% ipython --no-banner

In [1]: import numpy as np

In [2]: from numpy import linalg as LA

In [3]: np.set_printoptions(precision=3, suppress=True, linewidth=200, floatmode="fixed")

In [4]: basis = np.array([[5, -5, 1, -5], [-3, -3, -3, 5], [3, -1, -5, 3], [0, 1, -4, -4]])

In [5]: rng = np.random.default_rng(17)

In [6]: data = (rng.random((19, 4)) < 0.25) @ basis

In [7]: data
Out[7]: 
array([[ -3,  -3,  -3,   5],
       [  5,  -5,   1,  -5],
       [ -3,  -3,  -3,   5],
       [  5,  -4,  -3,  -9],
       [  3,   0,  -9,  -1],
       [  5,  -5,   1,  -5],
       [  0,   1,  -4,  -4],
       [  0,   0,   0,   0],
       [ -3,  -3,  -3,   5],
       [  0,   0,   0,   0],
       [  3,  -1,  -5,   3],
       [  8,  -6,  -4,  -2],
       [  0,   0,   0,   0],
       [  0,   0,   0,   0],
       [  5,  -8, -11,  -1],
       [  5,  -5,   1,  -5],
       [  0,   0,   0,   0],
       [  2,  -8,  -2,   0],
       [  0,   0,   0,   0]])

In [8]: Xc = data - data.mean(axis=0)

In [9]: Uu, s, vt = LA.svd(Xc, full_matrices=False)

In [10]: vt[0] * np.sign(vt[0, np.abs(vt[0]).argmax()])
Out[10]: array([-0.626,  0.340,  0.034,  0.701])

In [11]: s ** 2 / (s ** 2).sum()
Out[11]: array([0.520, 0.299, 0.141, 0.041])

In [12]: np.abs(Uu[:, 0]).argmax()
Out[12]: np.int64(3)

In [13]: np.searchsorted(np.cumsum(s ** 2) / (s ** 2).sum(), 0.9) + 1
Out[13]: np.int64(3)

In [14]: np.abs(vt[-1])
Out[14]: array([0.767, 0.344, 0.180, 0.510])

In [15]: (np.sign(Uu[:, 0]) == np.sign(Uu[0, 0])).astype(int)
Out[15]: array([1, 0, 1, 0, 0, 0, 0, 1, 1, 1, 1, 0, 1, 1, 0, 0, 1, 0, 1])

In [16]: np.abs(vt[0]).argmax()
Out[16]: np.int64(3)

In [17]: np.round(Xc.mean(axis=0), 3) + 0
Out[17]: array([0.000, 0.000, 0.000, 0.000])

In [18]: Xc = data - data.mean(axis=0)

In [19]: V = LA.svd(Xc)[2][:3]

In [20]: A2 = Xc - Xc @ V.T @ V

In [21]: print(LA.norm(A2, axis=1).round(6).argmax())
10

In [22]: (Xc @ V.T).std(axis=0)
Out[22]: array([4.646, 3.520, 2.415])

In [23]: np.round(np.cov(Xc @ V.T, rowvar=False), 3) + 0
Out[23]: 
array([[22.787,  0.000,  0.000],
       [ 0.000, 13.077,  0.000],
       [ 0.000,  0.000,  6.157]])

In [24]: print(np.diag(V.T @ V))
[0.411 0.881 0.968 0.740]

In [25]: M = np.loadtxt("out12.csv", delimiter=",")

In [26]: M
Out[26]: 
array([[-0.296, -0.492, -0.163,  0.739, -0.312],
       [ 0.532,  0.028,  0.166,  0.536,  0.633],
       [ 0.473,  0.554, -0.124,  0.270, -0.618],
       [ 0.591, -0.654,  0.242, -0.273, -0.301],
       [ 0.237, -0.152, -0.934, -0.140,  0.172]])

In [27]: # columns are unit length and at right angles

In [28]: round(np.trace(M), 3)
Out[28]: np.float64(-0.493)

In [29]: (M - M.T) / 2
Out[29]: 
array([[ 0.000, -0.512, -0.318,  0.074, -0.274],
       [ 0.512,  0.000, -0.194,  0.595,  0.393],
       [ 0.318,  0.194,  0.000,  0.014,  0.158],
       [-0.074, -0.595, -0.014,  0.000, -0.080],
       [ 0.274, -0.393, -0.158,  0.080,  0.000]])

In [30]: np.allclose(M @ M.T, M.T @ M)
Out[30]: True

In [31]: (M + M.T) / 2
Out[31]: 
array([[-0.296,  0.020,  0.155,  0.665, -0.038],
       [ 0.020,  0.028,  0.360, -0.059,  0.241],
       [ 0.155,  0.360, -0.124,  0.256, -0.776],
       [ 0.665, -0.059,  0.256, -0.273, -0.220],
       [-0.038,  0.241, -0.776, -0.220,  0.172]])

In [32]: np.sort(np.abs(LA.eigvals(M)))
Out[32]: array([1.000, 1.000, 1.000, 1.000, 1.000])

In [33]: np.allclose(M, M.T)
Out[33]: False

In [34]: LA.determinant(M)
AttributeError: module 'numpy.linalg' has no attribute 'determinant'


In [35]: round(np.abs(LA.eigvals(M)).max(), 3)
Out[35]: np.float64(1.0)

In [36]: F = np.load("block8.npy")

In [37]: F
Out[37]: 
array([[5.000, 0.000, 0.000],
       [0.000, 8.000, 3.000],
       [0.000, 3.000, 3.000]])

In [38]: # 2 blocks once reordered

In [39]: x = np.array([0, 1, 1])

In [40]: rhs = F @ x

In [41]: rhs
Out[41]: array([ 0.000, 11.000,  6.000])

In [42]: print(LA.solve(F.T, F[2]))
[0.000 0.000 1.000]

In [43]: LA.solve(F, -1 * rhs)
Out[43]: array([ 0.000, -1.000, -1.000])

In [44]: LA.solve(F, rhs)
Out[44]: array([0.000, 1.000, 1.000])

In [45]: W = np.array([[2, 2, 1], [0, 2, 2], [0, 0, 2]])

In [46]: beta = np.array([9, -9, -7])

In [47]: H = np.maximum(F @ W + beta, 0)

In [48]: (H > 0).astype(int)
Out[48]: 
array([[1, 1, 0],
       [1, 1, 1],
       [1, 0, 1]])

In [49]: (H > 0).mean(axis=0)
Out[49]: array([1.000, 0.667, 0.667])

In [50]: LA.matrix_rank(H)
Out[50]: np.int64(3)

In [51]: basis = np.array([[2, 0, 1], [3, 0, 0], [1, 0, 2]])

In [52]: (H @ basis).round(6).argmax(axis=1)
Out[52]: array([0, 0, 0])

In [53]: H @ basis
Out[53]: 
array([[41.000,  0.000, 19.000],
       [54.000,  0.000, 39.000],
       [23.000,  0.000, 19.000]])

In [54]: np.kron(np.eye(2, dtype=int), F)
Out[54]: 
array([[5.000, 0.000, 0.000, 0.000, 0.000, 0.000],
       [0.000, 8.000, 3.000, 0.000, 0.000, 0.000],
       [0.000, 3.000, 3.000, 0.000, 0.000, 0.000],
       [0.000, 0.000, 0.000, 5.000, 0.000, 0.000],
       [0.000, 0.000, 0.000, 0.000, 8.000, 3.000],
       [0.000, 0.000, 0.000, 0.000, 3.000, 3.000]])

In [55]: round(float(LA.det(F.T)), 3)
Out[55]: 75.0

In [56]: LA.eigvals(F)
Out[56]: array([1.595, 9.405, 5.000])

In [57]: print(round(float(LA.det(F[::-1])), 3))
-75.0

In [58]: mat = np.load("m.npy")

In [59]: print(mat)
[[1.000 0.000 0.000]
 [0.000 1.000 0.000]
 [0.500 0.000 0.500]]

In [60]: q, Rm = LA.qr(mat)

In [61]: np.round(q.T @ q, 3) + 0
Out[61]: 
array([[1.000, 0.000, 0.000],
       [0.000, 1.000, 0.000],
       [0.000, 0.000, 1.000]])

In [62]: np.abs(np.diag(Rm))
Out[62]: array([1.118, 1.000, 0.447])

In [63]: print(np.round(abs(Rm[0, 0]), 3), round(LA.norm(mat[:, 0]), 3))
1.118 1.118

In [64]: q
Out[64]: 
array([[-0.894,  0.000, -0.447],
       [-0.000,  1.000,  0.000],
       [-0.447, -0.000,  0.894]])

In [65]: np.allclose(Rm.T @ Rm, mat.T @ mat)
Out[65]: True

In [66]: f, g = mat[2], mat[1]

In [67]: f @ g
Out[67]: np.float64(0.0)

In [68]: pr = (f @ g) / (f @ f) * f

In [69]: np.outer(f, g)
Out[69]: 
array([[0.000, 0.500, 0.000],
       [0.000, 0.000, 0.000],
       [0.000, 0.500, 0.000]])

In [70]: print(LA.matrix_rank(np.outer(f, g)))
1

In [71]: round(float(LA.norm(f + g) ** 2 + LA.norm(f - g) ** 2), 3)
Out[71]: 3.0

In [72]: pr
Out[72]: array([0.000, 0.000, 0.000])
